$ python -q
>>> import numpy as np
>>> import numpy.linalg as la
>>> np.set_printoptions(precision=3, suppress=True, linewidth=100)
>>> rng = np.random.default_rng(7749)
>>> F = np.array([[-3, 2, -2], [-2, 2, 2], [-3, 2, 3], [2, 2, 2], [-2, 0, 2]]) * (rng.random((5, 3)) < 0.3)
>>> F
array([[-3,  0, -2],
       [ 0,  0,  0],
       [ 0,  0,  0],
       [ 2,  0,  2],
       [ 0,  0,  0]])
>>> # rows 1 and 2 are equal
>>> np.round(np.trace(la.pinv(F) @ F), 3)
np.float64(2.0)
>>> np.unique(F.round(6), axis=0).shape
(3, 3)
>>> F @ la.pinv(F) @ F
array([[-3.,  0., -2.],
       [ 0.,  0.,  0.],
       [ 0.,  0.,  0.],
       [ 2.,  0.,  2.],
       [ 0.,  0.,  0.]])
>>> Uu, sig, Vh = la.svd(F)
>>> np.argmax(sig[:-1] / (sig[1:] + 1e-6)) + 1
np.int64(2)
>>> sig
array([4.562, 0.438, 0.   ])
>>> other = Uu[:, :2] @ np.diag(sig[:2]) @ Vh[:2]
>>> la.matrix_rank(F, rtol=0.05)
np.int64(2)
>>> np.round(la.norm(F - other, 2), 3), sig[2]
(np.float64(0.0), np.float64(0.0))
>>> la.matrix_rank(other)
np.int64(2)
>>> vec = np.array([1, 4, 2])
>>> F @ (2 * vec)
array([-14,   0,   0,  12,   0])
>>> F * vec
array([[-3,  0, -4],
       [ 0,  0,  0],
       [ 0,  0,  0],
       [ 2,  0,  4],
       [ 0,  0,  0]])
>>> th = np.radians(180)
>>> r_ = np.eye(3)
>>> r_[1, 1] = r_[2, 2] = np.cos(th)
>>> r_[1, 2], r_[2, 1] = -np.sin(th), np.sin(th)
>>> r_.round(3) + 0
array([[ 1.,  0.,  0.],
       [ 0., -1.,  0.],
       [ 0.,  0., -1.]])
>>> other = F @ r_.T
>>> np.round(np.abs(other - F).max(axis=0), 3) + 0
array([0., 0., 4.])
>>> la.svd(F, compute_uv=False), la.svd(other, compute_uv=False)
(array([4.562, 0.438, 0.   ]), array([4.562, 0.438, 0.   ]))
>>> other.round(3) + 0
array([[-3.,  0.,  2.],
       [ 0.,  0.,  0.],
       [ 0.,  0.,  0.],
       [ 2.,  0., -2.],
       [ 0.,  0.,  0.]])
